% python3 -q
>>> import numpy as np
>>> np.set_printoptions(suppress=True, linewidth=140)
>>> rnd = lambda a: np.round(a, 2) + 0
>>> J = np.loadtxt("layer3.csv", delimiter=",")
>>> print(J)
[[ -5.   0.  -9.  -9.  -3.   0.  -6.]
 [ -3.   9.  -2.   8.   7.  27.  -2.]
 [ -5.   5.   4.   2.   6.  15.   9.]
 [ -4.   0.  -6.   1.   7.   0.   5.]
 [  0.  -9.  -2.  -5.  -9. -27.  -9.]
 [  7.   8.   8.   9.   0.  24.   3.]
 [  5.   5.  -6.   2.  -7.  15.  -6.]]
>>> # rows and columns are dependent
>>> left, sigma, Vh = np.linalg.svd(J)
>>> V = Vh[:(sigma > 1e-8).sum()]
>>> rng = np.random.default_rng(554379)
>>> x0 = J[5] + 2 * J[4] + rng.integers(2) * np.eye(7)[0]
>>> print(x0)
[  7. -10.   4.  -1. -18. -30. -15.]
>>> print(np.allclose(V.T @ V @ x0, x0))
True
>>> print(rnd(V.T @ V))
[[1.  0.  0.  0.  0.  0.  0. ]
 [0.  0.1 0.  0.  0.  0.3 0. ]
 [0.  0.  1.  0.  0.  0.  0. ]
 [0.  0.  0.  1.  0.  0.  0. ]
 [0.  0.  0.  0.  1.  0.  0. ]
 [0.  0.3 0.  0.  0.  0.9 0. ]
 [0.  0.  0.  0.  0.  0.  1. ]]
>>> print(np.linalg.matrix_rank(np.vstack([J, x0])))
6
>>> G = J.T @ J
>>> print((J @ J.T).shape)
(7, 7)
>>> print(np.diag(G))
[ 149.  276.  241.  260.  273. 2484.  272.]
>>> print(rnd(np.linalg.svd(J, compute_uv=False) ** 2))
[3071.74  444.19  330.31   63.53   38.38    6.85    0.  ]
>>> print(np.allclose(G, G.T))
True
>>> print(np.linalg.matrix_rank(G))
6
>>> feats = np.loadtxt("mat.csv", delimiter=",")
>>> print(feats)
[[ 1.7   0.    0.8   1.63  0.6 ]
 [ 1.6  -0.7   0.8  -1.42 -0.7 ]
 [ 0.6   0.8  -1.    1.1   0.5 ]
 [-2.    1.2   0.4  -1.17 -0.4 ]
 [ 0.6   0.8  -0.5  -2.74 -1.  ]
 [-1.    0.4   0.7  -0.17  0.2 ]
 [-1.4   1.6   0.   -1.93 -0.7 ]
 [-1.9   0.6   1.5  -6.75 -2.1 ]
 [-0.7   0.1  -0.8   0.78  0.2 ]
 [-1.4   0.8   1.2   1.2   0.3 ]
 [ 0.2   0.7  -0.2  -2.04 -0.6 ]
 [ 1.9  -1.2   0.8  -3.66 -1.2 ]
 [ 0.5   1.7   2.1   2.38  0.7 ]
 [ 0.8  -1.1   0.1  -7.08 -2.5 ]
 [ 0.4   0.7  -0.3  -9.6  -3.  ]
 [-0.4   1.5   0.4   2.02  0.6 ]
 [-1.1   0.    0.    0.79  0.2 ]
 [ 2.    0.5   2.2   7.46  2.4 ]
 [-0.7  -1.    1.2   3.06  1.  ]
 [ 0.4  -0.2   0.9  -1.2  -0.5 ]
 [-1.2  -1.7   0.9  -4.15 -1.4 ]
 [-0.3   0.3   0.8  -0.44 -0.1 ]
 [ 0.3   0.4  -0.8   2.7   1.  ]
 [-1.4   0.2  -1.7  -2.2  -0.8 ]
 [-0.6   0.1   0.1  -1.84 -0.6 ]
 [ 0.3  -0.8   0.7  -0.56 -0.1 ]
 [-0.5   1.1  -1.1   4.28  1.6 ]]
>>> Ac = feats - feats.mean(axis=0)
>>> V = np.linalg.svd(Ac)[2][:4]
>>> other = Ac - Ac @ V.T @ V
>>> print(rnd(other.std(axis=0)))
[0.   0.   0.   0.03 0.1 ]
>>> print(np.linalg.norm(other, axis=1).round(6).argmax())
5
>>> print(rnd(np.diag(V.T @ V)))
[1.  1.  1.  0.9 0.1]
>>> G = np.cov(feats, rowvar=False)
>>> print(np.median(feats, axis=0))
[-0.3   0.4   0.4  -0.56 -0.1 ]
>>> print(G.shape)
(5, 5)
>>> print(rnd(np.linalg.eigvalsh(G)[::-1]))
[14.61  1.48  0.82  0.58  0.01]
>>> print(rnd(np.polyfit(feats[:, 4], feats[:, 3], 1)))
[ 3.01 -0.01]
>>> print(rnd(np.corrcoef(feats[:, 4], feats[:, 3])[0, 1]))
1.0
>>> print(np.argsort(-feats.std(axis=0).round(6), kind="stable"))
[3 4 0 2 1]
>>> print(rnd(feats.std(axis=0)))
[1.12 0.87 0.93 3.55 1.18]
>>> print(np.argwhere(np.triu(np.abs(np.corrcoef(feats.T)) > 0.8, 1)))
[[3 4]]
>>> other = np.c_[feats[:, :4] @ np.array([[-2, -5, -1, 3], [1, -2, -2, -4], [-3, -4, -5, 1], [-2, -1, 3, 2]]), np.array([-4, 6, -2, 4, 0, 2, -5, -5, -8, 1, -4, 0, -6, 5, -8, -8, 7, 4, 1, -1, -7, 0, -4, 5, 9, -6, -3])]
>>> print(rnd(other))
[[ -9.06 -13.33  -0.81   9.16  -4.  ]
 [ -3.46  -8.38  -8.46   5.56   6.  ]
 [  0.4   -1.7    6.1   -0.2   -2.  ]
 [  6.34   7.17  -5.91 -12.74   4.  ]
 [  6.58   0.14  -7.92  -7.38   0.  ]
 [  0.64   1.57  -3.81  -4.24   2.  ]
 [  8.26   5.73  -7.59 -14.46  -5.  ]
 [ 13.4    9.05 -27.05 -20.1   -5.  ]
 [  2.34   5.72   6.84  -1.74  -8.  ]
 [ -2.4   -0.6   -2.6   -3.8    1.  ]
 [  4.98   0.44  -6.72  -6.48  -4.  ]
 [ -0.08  -6.64 -14.48   3.98   0.  ]
 [-10.36 -16.68  -7.26   1.56  -6.  ]
 [ 11.16   4.88 -20.34  -7.26   5.  ]
 [ 20.     7.4  -29.1  -21.1   -8.  ]
 [ -2.94  -4.62   1.46  -2.76  -8.  ]
 [  0.62   4.71   3.47  -1.72   7.  ]
 [-25.02 -27.26   8.38  21.12   4.  ]
 [ -9.32  -2.36   5.88   9.22   1.  ]
 [ -1.3   -4.    -8.1    0.5   -1.  ]
 [  6.3    9.95 -12.35  -4.2   -7.  ]
 [ -0.62  -1.86  -5.62  -2.18   0.  ]
 [ -3.2   -1.8   11.     3.9   -4.  ]
 [ 12.5   15.6    2.9  -11.1    5.  ]
 [  4.68   4.24  -5.62  -5.78   9.  ]
 [ -2.38  -2.14  -3.88   3.68  -6.  ]
 [ -3.16   0.42  16.64   1.56  -3.  ]]
>>> print(rnd(np.linalg.norm(other - feats @ np.linalg.lstsq(feats, other)[0], axis=0)))
[ 0.    0.    0.    0.   23.31]
>>> print(np.linalg.matrix_rank(other))
5
>>> m1 = np.loadtxt("arr.csv", delimiter=",")
>>> print(m1)
[[ 0.1  -0.3 ]
 [-0.16  0.48]
 [-0.02  0.06]
 [ 0.18 -0.54]
 [ 0.1  -0.3 ]]
>>> # rows 0 and 4 are equal
>>> f, r1 = feats[0], feats[14]
>>> print(rnd(f @ r1))
-17.01
>>> pr = (f @ r1) / (f @ f) * f
>>> print(rnd(r1 - pr))
[ 4.82  0.7   1.78 -5.37 -1.44]
>>> print(rnd((r1 - pr) @ f))
0.0
>>> m1 @ m1
Traceback (most recent call last):
  File "<python-input-49>", line 1, in <module>
    m1 @ m1
    ~~~^~~~
ValueError: matmul: Input operand 1 has a mismatch in its core dimension 0, with gufunc signature (n?,k),(k,m?)->(n?,m?) (size 5 is different from 2)
>>> G = m1.T @ m1
>>> print(np.linalg.matrix_rank(G))
1
>>> print(rnd(G))
[[ 0.08 -0.24]
 [-0.24  0.71]]
>>> print(rnd(np.trace(G)), rnd((m1 ** 2).sum()))
0.78 0.78
>>> print(rnd(np.linalg.norm(m1, 2) / np.linalg.norm(m1)))
1.0
>>> print(np.argsort(-np.linalg.norm(m1, axis=0).round(6), kind="stable")[:3])
[1 0]
